% ipython --no-banner

In [1]: import numpy as np

In [2]: np.set_printoptions(precision=2, suppress=True, linewidth=120, floatmode="fixed")

In [3]: E = np.loadtxt("x.csv", delimiter=",")

In [4]: print(E)
[[ 3.80  3.52  8.35  4.33  6.74]
 [ 3.93  4.03  8.32  4.38  6.79]
 [ 3.67  3.88  7.75  4.04  6.76]
 [ 3.53  4.18  8.27  3.46  6.92]
 [ 4.20  3.81  8.06  3.97  7.29]
 [ 4.17  4.18  8.09  4.46  7.46]
 [ 4.26  4.14  8.15  4.25  6.96]
 [ 4.85  3.14  5.14  2.71  2.76]
 [ 5.79  3.36  5.62  2.36  3.17]
 [ 5.13  2.74  4.67  2.98  2.99]
 [ 4.62  2.91  5.00  2.67  3.58]
 [ 4.79  3.41  5.16  2.48  3.43]
 [ 5.76  3.37  4.83  3.18  3.41]
 [ 5.00  2.99  5.09  2.64  3.25]
 [ 1.11  2.70  6.65  0.27  2.15]
 [ 1.56  2.75  6.73  0.47  2.05]
 [ 1.32  3.52  7.03  0.06  2.02]
 [ 1.27  2.84  6.87 -0.15  2.12]
 [ 1.30  2.92  7.04  0.07  1.77]
 [ 1.38  2.47  6.95  0.16  1.86]
 [ 0.80  3.06  7.17 -0.22  2.34]]

In [5]: Q, r_ = np.linalg.qr(E)

In [6]: Q @ r_
Out[6]: 
array([[ 3.80,  3.52,  8.35,  4.33,  6.74],
       [ 3.93,  4.03,  8.32,  4.38,  6.79],
       [ 3.67,  3.88,  7.75,  4.04,  6.76],
       [ 3.53,  4.18,  8.27,  3.46,  6.92],
       [ 4.20,  3.81,  8.06,  3.97,  7.29],
       [ 4.17,  4.18,  8.09,  4.46,  7.46],
       [ 4.26,  4.14,  8.15,  4.25,  6.96],
       [ 4.85,  3.14,  5.14,  2.71,  2.76],
       [ 5.79,  3.36,  5.62,  2.36,  3.17],
       [ 5.13,  2.74,  4.67,  2.98,  2.99],
       [ 4.62,  2.91,  5.00,  2.67,  3.58],
       [ 4.79,  3.41,  5.16,  2.48,  3.43],
       [ 5.76,  3.37,  4.83,  3.18,  3.41],
       [ 5.00,  2.99,  5.09,  2.64,  3.25],
       [ 1.11,  2.70,  6.65,  0.27,  2.15],
       [ 1.56,  2.75,  6.73,  0.47,  2.05],
       [ 1.32,  3.52,  7.03,  0.06,  2.02],
       [ 1.27,  2.84,  6.87, -0.15,  2.12],
       [ 1.30,  2.92,  7.04,  0.07,  1.77],
       [ 1.38,  2.47,  6.95,  0.16,  1.86],
       [ 0.80,  3.06,  7.17, -0.22,  2.34]])

In [7]: print(np.allclose(r_.T @ r_, E.T @ E))
True

In [8]: np.abs(np.diag(r_))
Out[8]: array([17.50,  6.22,  2.93,  4.87,  1.75])

In [9]: print(np.round(Q.T @ Q, 2) + 0)
[[1.00 0.00 0.00 0.00 0.00]
 [0.00 1.00 0.00 0.00 0.00]
 [0.00 0.00 1.00 0.00 0.00]
 [0.00 0.00 0.00 1.00 0.00]
 [0.00 0.00 0.00 0.00 1.00]]

In [10]: round(abs(r_[0, 0]), 2), round(np.linalg.norm(E[:, 0]), 2)
Out[10]: (np.float64(17.5), np.float64(17.5))

In [11]: np.abs(E).max()
Out[11]: np.float64(8.35)

In [12]: E.sum(axis=0)
Out[12]: array([ 72.24,  69.92, 140.94,  48.57,  85.82])

In [13]: print(np.unravel_index(np.abs(E).argmax(), E.shape))
(np.int64(0), np.int64(2))

In [14]: np.count_nonzero(E)
Out[14]: np.int64(105)

In [15]: X = np.load("data.npy")

In [16]: print(X.round(2) + 0)
[[ 0.12  0.03  0.09 -0.14 -0.11 -0.03  0.15 -0.04  0.11  0.05 -0.06 -0.08  0.03  0.05 -0.12]
 [ 0.03  0.38 -0.12  0.09 -0.03  0.29  0.13 -0.11  0.18  0.15  0.02  0.18  0.04 -0.04 -0.08]
 [ 0.09 -0.12  0.43  0.09 -0.18 -0.25 -0.10 -0.07  0.13 -0.02 -0.18  0.02  0.19 -0.05 -0.11]
 [-0.14  0.09  0.09  0.38  0.05  0.05 -0.26 -0.04 -0.01  0.01 -0.03  0.27  0.13 -0.16  0.10]
 [-0.11 -0.03 -0.18  0.05  0.14  0.07 -0.09  0.06 -0.12 -0.07  0.10  0.02 -0.10  0.00  0.11]
 [-0.03  0.29 -0.25  0.05  0.07  0.30  0.10 -0.03  0.04  0.11  0.07  0.12 -0.03 -0.02  0.02]
 [ 0.15  0.13 -0.10 -0.26 -0.09  0.10  0.36  0.03  0.00  0.23 -0.07 -0.16  0.05  0.06 -0.06]
 [-0.04 -0.11 -0.07 -0.04  0.06 -0.03  0.03  0.12 -0.21  0.08 -0.02 -0.09  0.03 -0.02  0.13]
 [ 0.11  0.18  0.13 -0.01 -0.12  0.04  0.00 -0.21  0.39 -0.14  0.05  0.11 -0.08  0.06 -0.27]
 [ 0.05  0.15 -0.02  0.01 -0.07  0.11  0.23  0.08 -0.14  0.37 -0.17 -0.02  0.25 -0.09  0.09]
 [-0.06  0.02 -0.18 -0.03  0.10  0.07 -0.07 -0.02  0.05 -0.17  0.16  0.02 -0.21  0.07 -0.01]
 [-0.08  0.18  0.02  0.27  0.02  0.12 -0.16 -0.09  0.11 -0.02  0.02  0.25  0.05 -0.09  0.00]
 [ 0.03  0.04  0.19  0.13 -0.10 -0.03  0.05  0.03 -0.08  0.25 -0.21  0.05  0.29 -0.13  0.06]
 [ 0.05 -0.04 -0.05 -0.16  0.00 -0.02  0.06 -0.02  0.06 -0.09  0.07 -0.09 -0.13  0.09 -0.08]
 [-0.12 -0.08 -0.11  0.10  0.11  0.02 -0.06  0.13 -0.27  0.09 -0.01  0.00  0.06 -0.08  0.21]]

In [17]: print(np.allclose(X @ X.T, X.T @ X))
True

In [18]: round(np.linalg.det(X), 2)
Out[18]: np.float64(-0.0)

In [19]: np.allclose(X, X.T)
Out[19]: True
